>>> import numpy as np
>>> from numpy import linalg as LA
>>> np.set_printoptions(suppress=True, linewidth=120)
>>> data = np.load("out10.npy")
>>> data
array([[0, 1, 0, 0],
       [0, 0, 0, 2],
       [0, 0, 0, 0],
       [0, 0, 0, 0]])
>>> x0 = np.array([2, -3, 2, 3])
>>> data @ np.ones(4)
array([1., 2., 0., 0.])
>>> data @ np.eye(4)[3]
array([0., 2., 0., 0.])
>>> (data * x0).sum(axis=1)
array([-3,  6,  0,  0])
>>> np.sign((data @ x0).round(6))
array([-1,  1,  0,  0])
>>> data * x0
array([[ 0, -3,  0,  0],
       [ 0,  0,  0,  6],
       [ 0,  0,  0,  0],
       [ 0,  0,  0,  0]])
>>> LA.norm(data @ x0) <= LA.norm(data, 2) * LA.norm(x0) + 1e-9
np.True_
>>> data @ (2 * x0)
array([-6, 12,  0,  0])
>>> np.einsum("ij,j->i", data, x0)
array([-3,  6,  0,  0])
>>> LA.matrix_rank(data, rtol=0.1)
np.int64(2)
>>> Uu, s, Vh = LA.svd(data)
>>> evecs = Vh[:(s > 1e-8).sum()]
>>> rng = np.random.default_rng(44)
>>> x0 = data[3] + -2 * data[0] + rng.integers(2) * np.eye(4)[2]
>>> x0
array([ 0., -2.,  1.,  0.])
>>> np.allclose(evecs.T @ evecs @ x0, x0)
False
>>> np.diag(evecs.T @ evecs)
array([0., 1., 0., 1.])
>>> np.unique(data.round(6), axis=0).shape
(3, 4)
>>> np.allclose(data[:-1].T @ LA.lstsq(data[:-1].T, data[-1])[0], data[-1])
True
>>> LA.lstsq(data[:-1].T, data[-1])[2]
np.int32(2)
>>> np.round(data @ LA.pinv(data) @ data, 2)
array([[0., 1., 0., 0.],
       [0., 0., 0., 2.],
       [0., 0., 0., 0.],
       [0., 0., 0., 0.]])
>>> round(np.trace(LA.pinv(data) @ data), 2)
np.float64(2.0)
>>> np.abs(np.diag(LA.qr(data)[1])) > 1e-9
array([False, False, False, False])
>>> f = np.array([1, -2, -1])
>>> np.convolve(data[1], f)
array([ 0,  0,  0,  2, -4, -2])
>>> np.correlate(data[1], data[2], "full")
array([0, 0, 0, 0, 0, 0, 0])
>>> K = np.array([[0, 5, 4],
...     [2, 11, 4],
...     [1, 5, 7],
...     [0, 2, 0],
...     [0, 5, 4],
...     [0, 0, 1],
...     [0, 2, 4],
...     [0, 0, 0],
...     [4, 14, 7],
...     [0, 2, 0],
...     [0, 2, 4],
...     [0, 5, 0],
...     [0, 0, 0],
...     [2, 11, 4]])
>>> Xs = K - K.mean(axis=0)
>>> evecs = LA.svd(Xs)[2][:1]
>>> Y = Xs - Xs @ evecs.T @ evecs
>>> np.round((Xs @ evecs.T).std(axis=0), 2)
array([4.79])
>>> np.round(Y.std(axis=0), 2)
array([0.49, 0.69, 1.59])
>>> Xs = (K - K.mean(axis=0)) / K.std(axis=0)
>>> np.argwhere(np.abs(Xs) > 2)
array([[8, 0],
       [8, 1]])
>>> coef = LA.lstsq(np.delete(Xs, 0, axis=1), Xs[:, 0])[0]
>>> coef.round(2)
array([0.85, 0.08])
>>> round(float(1 - np.var(Xs[:, 0] - np.delete(Xs, 0, axis=1) @ coef)), 2)
0.82
>>> np.abs(coef).argmax()
np.int64(0)
>>> x0 = np.array([-1, 0, 1])
>>> y = K @ x0
>>> np.round(LA.solve(K.T @ K, K.T @ y), 2) + 0
array([-1.,  0.,  1.])
>>> np.round(LA.pinv(K) @ K, 2) + 0
array([[1., 0., 0.],
       [0., 1., 0.],
       [0., 0., 1.]])
>>> y = y + 0.02 * rng.normal(size=14)
>>> y.round(2)
array([ 4.  ,  2.01,  6.02,  0.02,  4.01,  0.99,  3.98,  0.01,  2.99,  0.02,  4.  , -0.01,  0.01,  2.01])
>>> coef, *_ = LA.lstsq(K, y)
>>> np.round(K.T @ (y - K @ coef), 2) + 0
array([0., 0., 0.])
>>> coef.round(2) + 0
array([-1.,  0.,  1.])
>>> C = K[[11, 13]].astype(float)
>>> for _ in range(5):
...     idx = LA.norm(K[:, None] - C, axis=-1).argmin(axis=1)
...     C = np.array([K[idx == j].mean(axis=0) for j in range(2)])
... 
>>> idx
array([0, 1, 1, 0, 0, 0, 0, 0, 1, 0, 0, 0, 0, 1])
>>> C
array([[ 0.  ,  2.3 ,  1.7 ],
       [ 2.25, 10.25,  5.5 ]])
>>> np.abs(C[1] - C[0]).argmax()
np.int64(1)
>>> d = LA.norm(K[:, None] - K[None], axis=-1)
>>> d[:5, :5].round(2)
array([[ 0.  ,  6.32,  3.16,  5.  ,  0.  ],
       [ 6.32,  0.  ,  6.78, 10.05,  6.32],
       [ 3.16,  6.78,  0.  ,  7.68,  3.16],
       [ 5.  , 10.05,  7.68,  0.  ,  5.  ],
       [ 0.  ,  6.32,  3.16,  5.  ,  0.  ]])
>>> d[2].round(6).argsort(kind="stable")[:4]
array([2, 0, 4, 6])
>>> np.unravel_index(d.round(6).argmax(), d.shape)
(np.int64(7), np.int64(8))
>>> np.round(LA.norm(K - K.mean(axis=0), axis=1), 2)
array([ 1.44,  6.68,  4.25,  3.85,  1.44,  4.95,  2.92,  5.39, 10.86,  3.85,  2.92,  2.89,  5.39,  6.68])
>>> d.mean(axis=1).argmax()
np.int64(8)
>>> d.shape
(14, 14)
>>> np.round(LA.norm(K, axis=1), 2)
array([ 6.4 , 11.87,  8.66,  2.  ,  6.4 ,  1.  ,  4.47,  0.  , 16.16,  2.  ,  4.47,  5.  ,  0.  , 11.87])
>>> LA.matrix_rank(d ** 2)
np.int64(5)
>>> f = np.array([4, 0, 6, 7]) + 0.5
>>> m1 = np.outer(f, f) / (f @ f)
>>> m1.round(2) + 0
array([[0.17, 0.02, 0.25, 0.28],
       [0.02, 0.  , 0.03, 0.03],
       [0.25, 0.03, 0.36, 0.41],
       [0.28, 0.03, 0.41, 0.47]])
>>> round(LA.norm(m1, 2) / LA.norm(m1), 2)
np.float64(1.0)
>>> LA.cond(m1) > 100
np.True_
>>> [round(float(x), 2) for x in LA.svd(m1, compute_uv=False)[:3]]
[1.0, 0.0, 0.0]
>>> LA.matrix_rank(m1, rtol=0.1)
np.int64(1)
>>> np.round(m1.ravel(order="F"), 2) + 0
array([0.17, 0.02, 0.25, 0.28, 0.02, 0.  , 0.03, 0.03, 0.25, 0.03, 0.36, 0.41, 0.28, 0.03, 0.41, 0.47])
>>> np.round(m1.reshape(2, -1), 2) + 0
array([[0.17, 0.02, 0.25, 0.28, 0.02, 0.  , 0.03, 0.03],
       [0.25, 0.03, 0.36, 0.41, 0.28, 0.03, 0.41, 0.47]])
>>> m1.reshape(4, 5)
Traceback (most recent call last):
  File "<python-input-75>", line 1, in <module>
    m1.reshape(4, 5)
    ~~~~~~~~~~^^^^^^
ValueError: cannot reshape array of size 16 into shape (4,5)
>>> blk = m1.reshape(4, 2, -1)
>>> np.round(np.swapaxes(blk, 1, 2)[3], 2)
array([[0.28, 0.41],
       [0.03, 0.47]])
>>> np.round(np.einsum("ihd,ihd->ih", blk, blk), 2) + 0
array([[0.03, 0.14],
       [0.  , 0.  ],
       [0.06, 0.29],
       [0.08, 0.39]])
>>> np.einsum("ihd,jhd->hij", blk, blk).shape
(2, 4, 4)
>>> np.unique(m1.round(6), axis=0).shape
(4, 4)
>>> LA.lstsq(m1[:-1].T, m1[-1])[2]
np.int32(1)
>>> np.round(m1 @ LA.pinv(m1) @ m1, 2) + 0
array([[0.17, 0.02, 0.25, 0.28],
       [0.02, 0.  , 0.03, 0.03],
       [0.25, 0.03, 0.36, 0.41],
       [0.28, 0.03, 0.41, 0.47]])
>>> round(float(np.trace(LA.pinv(m1) @ m1)), 2)
1.0
>>> Y = np.array([[1, 5], [4, 0]])
>>> C = np.array([[-1, 1, 0], [0, 2, -2], [2, 0, -2]])
>>> F = np.kron(Y, C)
>>> F
array([[ -1,   1,   0,  -5,   5,   0],
       [  0,   2,  -2,   0,  10, -10],
       [  2,   0,  -2,  10,   0, -10],
       [ -4,   4,   0,   0,   0,   0],
       [  0,   8,  -8,   0,   0,   0],
       [  8,   0,  -8,   0,   0,   0]])
>>> rank = LA.matrix_rank(F)
>>> rank
np.int64(4)
>>> ns = LA.svd(F)[2][rank:].T
>>> [int(LA.matrix_rank(F[:i])) for i in range(1, len(F) + 1)]
[1, 2, 2, 3, 4, 4]
>>> np.round(ns @ ns.T, 2) + 0
array([[0.33, 0.33, 0.33, 0.  , 0.  , 0.  ],
       [0.33, 0.33, 0.33, 0.  , 0.  , 0.  ],
       [0.33, 0.33, 0.33, 0.  , 0.  , 0.  ],
       [0.  , 0.  , 0.  , 0.33, 0.33, 0.33],
       [0.  , 0.  , 0.  , 0.33, 0.33, 0.33],
       [0.  , 0.  , 0.  , 0.33, 0.33, 0.33]])
>>> ns.shape
(6, 2)
>>> def softmax(z):
...     e = np.exp(z - z.max(axis=-1, keepdims=True))
...     return e / e.sum(axis=-1, keepdims=True)
... 
>>> np.round(softmax(F).sum(axis=1), 2)
array([1., 1., 1., 1., 1., 1.])
>>> np.round(softmax(F[2] + 2), 2) + 0
array([0., 0., 0., 1., 0., 0.])
>>> np.round(softmax(F[2]), 2) + 0
array([0., 0., 0., 1., 0., 0.])
>>> att = F @ F.T / np.sqrt(6)
>>> np.round(softmax(att), 2) + 0
array([[0.5, 0.5, 0. , 0. , 0. , 0. ],
       [0. , 1. , 0. , 0. , 0. , 0. ],
       [0. , 0. , 1. , 0. , 0. , 0. ],
       [0. , 0. , 0. , 0.5, 0.5, 0. ],
       [0. , 0. , 0. , 0. , 1. , 0. ],
       [0. , 0. , 0. , 0. , 0. , 1. ]])
>>> Y = F / LA.norm(F, axis=1, keepdims=True)
>>> C2 = Y @ Y.T
>>> C2[2].round(2)
array([-0.5,  0.5,  1. , -0.1,  0.1,  0.2])
>>> C2.round(2)
array([[ 1. ,  0.5, -0.5,  0.2,  0.1, -0.1],
       [ 0.5,  1. ,  0.5,  0.1,  0.2,  0.1],
       [-0.5,  0.5,  1. , -0.1,  0.1,  0.2],
       [ 0.2,  0.1, -0.1,  1. ,  0.5, -0.5],
       [ 0.1,  0.2,  0.1,  0.5,  1. ,  0.5],
       [-0.1,  0.1,  0.2, -0.5,  0.5,  1. ]])
>>> (C2 - 2 * np.eye(6)).round(6).argmax(axis=1)
array([1, 0, 1, 4, 3, 4])
>>> feats = np.load("run10.npy")
>>> feats
array([[0., 2., 2.],
       [2., 0., 0.],
       [2., 0., 0.]])
>>> LA.lstsq(feats[:-1].T, feats[-1])[2]
np.int32(2)
>>> np.allclose(feats[:-1].T @ LA.lstsq(feats[:-1].T, feats[-1])[0], feats[-1])
True
>>> np.unique(feats.round(6), axis=0).shape
(2, 3)
>>> P = np.triu(np.array([[-1, 0, 0], [2, -2, 2], [0, -1, 1]]), 1) + np.eye(3)
>>> Y = P @ feats @ LA.inv(P)
>>> Y
array([[ 0.,  2., -2.],
       [ 6.,  0.,  0.],
       [ 2.,  0.,  0.]])
>>> np.round(np.poly(Y), 2) + 0
array([ 1.,  0., -8.,  0.])
>>> np.trace(Y), np.trace(feats)
(np.float64(0.0), np.float64(0.0))
>>> P @ feats - feats @ P
array([[ 0.,  0., -4.],
       [ 4.,  0.,  0.],
       [ 0.,  0.,  0.]])
>>> Uu, s, Vh = LA.svd(Y)
>>> evecs = Vh[:(s > 1e-8).sum()]
>>> x0 = Y[1] + -2 * Y[0] + rng.integers(2) * np.eye(3)[2]
>>> x0
array([ 6., -4.,  4.])
>>> np.round(evecs.T @ evecs, 2)
array([[ 1. ,  0. ,  0. ],
       [ 0. ,  0.5, -0.5],
       [ 0. , -0.5,  0.5]])
>>> np.allclose(evecs.T @ evecs @ x0, x0)
True
>>> np.round(np.diag(evecs.T @ evecs), 2)
array([1. , 0.5, 0.5])
>>> X = np.vander(np.arange(4) - 1, 4, increasing=True)
>>> X
array([[ 1, -1,  1, -1],
       [ 1,  0,  0,  0],
       [ 1,  1,  1,  1],
       [ 1,  2,  4,  8]])
>>> idx = rng.permutation(4)
>>> idx
array([3, 0, 1, 2])
>>> Y = X[idx][:, idx]
>>> np.trace(Y)
np.int64(10)
>>> np.round(np.sort(np.abs(LA.eigvals(Y))), 2)
array([0.85, 0.85, 2.  , 8.33])
>>> np.allclose(Y, X)
False
>>> Y = X / LA.norm(X, axis=1, keepdims=True)
>>> C2 = Y @ Y.T
>>> np.round(LA.norm(Y, axis=1), 2)
array([1., 1., 1., 1.])
>>> (np.abs(C2) > 0.9).astype(int)
array([[1, 0, 0, 0],
       [0, 1, 0, 0],
       [0, 0, 1, 0],
       [0, 0, 0, 1]])
>>> np.round(np.degrees(np.arccos(np.clip(C2[0, 3], -1, 1))), 2)
np.float64(105.73)
>>> (C2 - 2 * np.eye(4)).round(6).argmax(axis=1)
array([1, 0, 3, 2])
>>> np.argwhere(np.triu(np.abs(C2) > 0.95, 1))
array([], shape=(0, 2), dtype=int64)
>>> W0 = np.array([[1, -2, 4, -8], [1, -1, 1, -1], [1, 0, 0, 0]])
>>> Y = W0[0, 0] * W0[1:] - np.outer(W0[1:, 0], W0[0])
>>> Y
array([[ 0,  1, -3,  7],
       [ 0,  2, -4,  8]])
>>> W0[:, 0] / W0[0, 0]
array([1., 1., 1.])
>>> np.flatnonzero(~Y.round(6).any(axis=1))
array([], dtype=int64)
>>> LA.matrix_rank(Y), LA.matrix_rank(W0)
(np.int64(2), np.int64(3))
>>> x0 = np.array([2, 3, 0, 0])
>>> a = np.maximum(W0 @ x0, 0)
>>> np.maximum(W0 @ (3 * x0), 0)
array([0, 0, 6])
>>> W0 * (a > 1e-9)[:, None]
array([[0, 0, 0, 0],
       [0, 0, 0, 0],
       [1, 0, 0, 0]])
>>> np.maximum(W0 @ x0, 0) - np.maximum(-W0 @ x0, 0)
array([-4, -1,  2])
>>> a
array([0, 0, 2])
>>> Y = np.array([[0, -1], [0, 1], [-2, 2], [-1, -3]])
>>> LA.matrix_rank(np.vstack([W0, Y.T]))
np.int64(4)
>>> np.vstack([W0, Y.T]).shape
(5, 4)
>>> np.einsum("ik,kj->ji", W0, Y)
array([[ 0, -1,  0],
       [29,  3, -1]])
>>> Y.T @ W0.T
array([[ 0, -1,  0],
       [29,  3, -1]])
>>> np.einsum("ij->j", W0)
array([ 3, -3,  5, -9])
>>> J = np.loadtxt("block0.csv", delimiter=",")
>>> J.round(2)
array([[ 0.69, -1.79,  2.22, -0.63],
       [ 1.1 , -0.22, -1.23, -2.5 ],
       [-0.69,  2.12,  1.57, -1.26],
       [-2.62, -1.12, -0.34, -0.88]])
>>> x0 = np.array([2, -2, -1, -1])
>>> y = J @ x0
>>> coef, lr = np.zeros(4), 1 / LA.norm(J, 2) ** 2
>>> for i in range(25):
...     coef -= lr * J.T @ (J @ coef - y)
...     if i % 5 == 0: print(i, round(LA.norm(J @ coef - y), 2))
... 
0 0.0
5 0.0
10 0.0
15 0.0
20 0.0
>>> np.round(LA.cond(J), 2)
np.float64(1.0)
>>> idx = rng.permutation(4)
>>> idx
array([2, 0, 1, 3])
>>> Y = J[idx][:, idx]
>>> np.round(np.trace(Y), 2)
np.float64(1.15)
>>> np.allclose(Y, J)
False
>>> np.round(np.diag(Y), 2)
array([ 1.57,  0.69, -0.22, -0.88])
>>> Y.round(2)
array([[ 1.57, -0.69,  2.12, -1.26],
       [ 2.22,  0.69, -1.79, -0.63],
       [-1.23,  1.1 , -0.22, -2.5 ],
       [-0.34, -2.62, -1.12, -0.88]])
>>> np.round((Y + Y.T) / 2, 2)
array([[ 1.57,  0.77,  0.45, -0.8 ],
       [ 0.77,  0.69, -0.34, -1.62],
       [ 0.45, -0.34, -0.22, -1.81],
       [-0.8 , -1.62, -1.81, -0.88]])
>>> np.round(np.abs(LA.eigvals(Y)).max(), 2)
np.float64(3.0)
